>>> import numpy as np
>>> import numpy.linalg as la
>>> np.set_printoptions(precision=2, suppress=True, linewidth=100, sign=" ")
>>> rng = np.random.default_rng(19)
>>> lab = rng.integers(0, 2, 9)
>>> X = (lab[:, None] == lab) * 4 + np.eye(9)
>>> X
array([[ 5.,  0.,  0.,  4.,  0.,  0.,  4.,  0.,  0.],
       [ 0.,  5.,  4.,  0.,  4.,  4.,  0.,  4.,  4.],
       [ 0.,  4.,  5.,  0.,  4.,  4.,  0.,  4.,  4.],
       [ 4.,  0.,  0.,  5.,  0.,  0.,  4.,  0.,  0.],
       [ 0.,  4.,  4.,  0.,  5.,  4.,  0.,  4.,  4.],
       [ 0.,  4.,  4.,  0.,  4.,  5.,  0.,  4.,  4.],
       [ 4.,  0.,  0.,  4.,  0.,  0.,  5.,  0.,  0.],
       [ 0.,  4.,  4.,  0.,  4.,  4.,  0.,  5.,  4.],
       [ 0.,  4.,  4.,  0.,  4.,  4.,  0.,  4.,  5.]])
>>> # symmetric, so the eigenvalues are real
>>> lab = rng.permutation(9)
>>> lab
array([ 8,  1,  5,  4,  2,  6,  0,  3,  7])
>>> other = X[lab][:, lab]
>>> np.sort(np.abs(la.eigvals(other)))
array([  1.,   1.,   1.,   1.,   1.,   1.,   1.,  13.,  25.])
>>> np.allclose(other, X)
False
>>> left, sig, vt = la.svd(X)
>>> sig
array([ 25.,  13.,   1.,   1.,   1.,   1.,   1.,   1.,   1.])
>>> other = left[:, :2] @ np.diag(sig[:2]) @ vt[:2]
>>> round(la.norm(X - other, 2), 2), np.round(sig[2], 2)
(np.float64(1.0), np.float64(1.0))
>>> other.round(2) + 0
array([[ 4.33,  0.  ,  0.  ,  4.33,  0.  ,  0.  ,  4.33,  0.  ,  0.  ],
       [ 0.  ,  4.17,  4.17,  0.  ,  4.17,  4.17,  0.  ,  4.17,  4.17],
       [ 0.  ,  4.17,  4.17,  0.  ,  4.17,  4.17,  0.  ,  4.17,  4.17],
       [ 4.33,  0.  ,  0.  ,  4.33,  0.  ,  0.  ,  4.33,  0.  ,  0.  ],
       [ 0.  ,  4.17,  4.17,  0.  ,  4.17,  4.17,  0.  ,  4.17,  4.17],
       [ 0.  ,  4.17,  4.17,  0.  ,  4.17,  4.17,  0.  ,  4.17,  4.17],
       [ 4.33,  0.  ,  0.  ,  4.33,  0.  ,  0.  ,  4.33,  0.  ,  0.  ],
       [ 0.  ,  4.17,  4.17,  0.  ,  4.17,  4.17,  0.  ,  4.17,  4.17],
       [ 0.  ,  4.17,  4.17,  0.  ,  4.17,  4.17,  0.  ,  4.17,  4.17]])
>>> round(np.abs(X - other).max(), 2)
np.float64(0.83)
>>> la.matrix_rank(other)
np.int64(2)
>>> np.round(la.norm(X - other) / la.norm(X), 2)
np.float64(0.09)
>>> L = la.cholesky(X)
>>> L
array([[ 2.24,  0.  ,  0.  ,  0.  ,  0.  ,  0.  ,  0.  ,  0.  ,  0.  ],
       [ 0.  ,  2.24,  0.  ,  0.  ,  0.  ,  0.  ,  0.  ,  0.  ,  0.  ],
       [ 0.  ,  1.79,  1.34,  0.  ,  0.  ,  0.  ,  0.  ,  0.  ,  0.  ],
       [ 1.79,  0.  ,  0.  ,  1.34,  0.  ,  0.  ,  0.  ,  0.  ,  0.  ],
       [ 0.  ,  1.79,  0.6 ,  0.  ,  1.2 ,  0.  ,  0.  ,  0.  ,  0.  ],
       [ 0.  ,  1.79,  0.6 ,  0.  ,  0.37,  1.14,  0.  ,  0.  ,  0.  ],
       [ 1.79,  0.  ,  0.  ,  0.6 ,  0.  ,  0.  ,  1.2 ,  0.  ,  0.  ],
       [ 0.  ,  1.79,  0.6 ,  0.  ,  0.37,  0.27,  0.  ,  1.11,  0.  ],
       [ 0.  ,  1.79,  0.6 ,  0.  ,  0.37,  0.27,  0.  ,  0.21,  1.09]])
>>> L @ L.T
array([[ 5.,  0.,  0.,  4.,  0.,  0.,  4.,  0.,  0.],
       [ 0.,  5.,  4.,  0.,  4.,  4.,  0.,  4.,  4.],
       [ 0.,  4.,  5.,  0.,  4.,  4.,  0.,  4.,  4.],
       [ 4.,  0.,  0.,  5.,  0.,  0.,  4.,  0.,  0.],
       [ 0.,  4.,  4.,  0.,  5.,  4.,  0.,  4.,  4.],
       [ 0.,  4.,  4.,  0.,  4.,  5.,  0.,  4.,  4.],
       [ 4.,  0.,  0.,  4.,  0.,  0.,  5.,  0.,  0.],
       [ 0.,  4.,  4.,  0.,  4.,  4.,  0.,  5.,  4.],
       [ 0.,  4.,  4.,  0.,  4.,  4.,  0.,  4.,  5.]])
>>> x0 = np.array([-3, -2, 0, 2, 0, -2, -1, -5, 2])
>>> target = X @ x0
>>> beta, lr = np.zeros(9), 1 / la.norm(X, 2) ** 2
>>> for i in range(12):
...     beta -= lr * X.T @ (X @ beta - target)
...     if i % 2 == 0: print(i, round(la.norm(X @ beta - target), 2))
... 
0 12.7
2 8.67
4 7.1
6 6.58
8 6.41
10 6.35
>>> round(float(la.cond(X)), 2)
25.0
>>> q, evecs = la.qr(X[:, :2])[0], la.qr(X[:, 2:])[0]
>>> sig = la.svd(q.T @ evecs, compute_uv=False)
>>> sig
array([ 0.99,  0.99])
>>> m1 = np.array([[2, -2, -1, 3, -2, -2],
...     [-3, -2, 1, -3, 3, -1],
...     [-3, 1, -1, 0, -3, -3],
...     [-2, 0, 1, 1, -3, -2],
...     [3, -2, -1, 2, -1, 1],
...     [2, -2, -1, 3, -2, -2]])
>>> (X != 0).astype(int)
array([[ 1,  0,  0,  1,  0,  0,  1,  0,  0],
       [ 0,  1,  1,  0,  1,  1,  0,  1,  1],
       [ 0,  1,  1,  0,  1,  1,  0,  1,  1],
       [ 1,  0,  0,  1,  0,  0,  1,  0,  0],
       [ 0,  1,  1,  0,  1,  1,  0,  1,  1],
       [ 0,  1,  1,  0,  1,  1,  0,  1,  1],
       [ 1,  0,  0,  1,  0,  0,  1,  0,  0],
       [ 0,  1,  1,  0,  1,  1,  0,  1,  1],
       [ 0,  1,  1,  0,  1,  1,  0,  1,  1]])
>>> np.sort(la.eigvals(X).real)
array([  1.,   1.,   1.,   1.,   1.,   1.,   1.,  13.,  25.])
>>> (la.matrix_power((X != 0) + (X.T != 0) + np.eye(9), 9) > 0).astype(int)
array([[ 1,  0,  0,  1,  0,  0,  1,  0,  0],
       [ 0,  1,  1,  0,  1,  1,  0,  1,  1],
       [ 0,  1,  1,  0,  1,  1,  0,  1,  1],
       [ 1,  0,  0,  1,  0,  0,  1,  0,  0],
       [ 0,  1,  1,  0,  1,  1,  0,  1,  1],
       [ 0,  1,  1,  0,  1,  1,  0,  1,  1],
       [ 1,  0,  0,  1,  0,  0,  1,  0,  0],
       [ 0,  1,  1,  0,  1,  1,  0,  1,  1],
       [ 0,  1,  1,  0,  1,  1,  0,  1,  1]])
>>> np.round(la.det(X), 2)
np.float64(325.0)
